% python3 -q
>>> import numpy as np
>>> np.set_printoptions(precision=1, suppress=True, linewidth=160, legacy="1.25")
>>> arr = np.array([[-2, 2, -3, -2],
...     [0, -2, 3, 0],
...     [2, -1, -3, 0],
...     [-3, 0, -3, 1],
...     [-2, 2, -3, -2],
...     [1, 3, 3, 1],
...     [2, 1, -3, 1],
...     [3, 0, -1, -1],
...     [3, 1, 3, 1]])
>>> A2 = np.array([[-5, -4, -1], [-3, -4, 2], [-4, 5, 0], [-1, -3, -5]])
>>> np.einsum("ij,ij->i", arr, arr)
array([21, 13, 14, 19, 21, 20, 15, 11, 20])
>>> np.einsum("ik,kj->ij", arr, A2)
array([[ 18,  -9,  16],
       [ -6,  23,  -4],
       [  5, -19,  -4],
       [ 26,  -6,  -2],
       [ 18,  -9,  16],
       [-27,  -4,   0],
       [ -2, -30,  -5],
       [-10, -14,   2],
       [-31,  -4,  -6]])
>>> np.vstack([arr, A2.T]).shape
(12, 4)
>>> np.linalg.matrix_rank(arr @ A2)
3
>>> print(np.einsum("ik,kj->ji", arr, A2))
[[ 18  -6   5  26  18 -27  -2 -10 -31]
 [ -9  23 -19  -6  -9  -4 -30 -14  -4]
 [ 16  -4  -4  -2  16   0  -5   2  -6]]
>>> M = np.load("test13.npy")
>>> M.round(1) + 0
array([[ 0.1,  0.1, -0.1, -0.1, -0.1,  0. , -0.1,  0. , -0.1,  0.1,  0. ],
       [ 0.1,  0.1, -0.1, -0.1, -0.2,  0. , -0.1,  0. , -0.1,  0.1,  0. ],
       [-0.1, -0.1,  0.1,  0.1,  0.2,  0. ,  0.1,  0. ,  0.1, -0.1,  0. ],
       [-0.1, -0.1,  0.1,  0.1,  0.1,  0. ,  0.1,  0. ,  0.1, -0.1,  0. ],
       [-0.1, -0.2,  0.2,  0.1,  0.3,  0. ,  0.2,  0. ,  0.2, -0.1,  0. ],
       [ 0. ,  0. ,  0. ,  0. ,  0. ,  0. ,  0. ,  0. ,  0. ,  0. ,  0. ],
       [-0.1, -0.1,  0.1,  0.1,  0.2,  0. ,  0.1,  0. ,  0.1, -0.1,  0. ],
       [ 0. ,  0. ,  0. ,  0. ,  0. ,  0. ,  0. ,  0. ,  0. ,  0. ,  0. ],
       [-0.1, -0.1,  0.1,  0.1,  0.2,  0. ,  0.1,  0. ,  0.1, -0.1,  0. ],
       [ 0.1,  0.1, -0.1, -0.1, -0.1,  0. , -0.1,  0. , -0.1,  0.1,  0. ],
       [ 0. ,  0. ,  0. ,  0. ,  0. ,  0. ,  0. ,  0. ,  0. ,  0. ,  0. ]])
>>> r = np.linalg.matrix_rank(M)
>>> r
1
>>> null = np.linalg.svd(M)[2][r:].T
>>> print(null.shape)
(11, 10)
>>> [int(np.linalg.matrix_rank(M[:, :j + 1])) for j in range(11)]
[1, 1, 1, 1, 1, 1, 1, 1, 1, 1, 1]
>>> [int(np.linalg.matrix_rank(M[:i])) for i in range(1, len(M) + 1)]
[1, 1, 1, 1, 1, 1, 1, 1, 1, 1, 1]
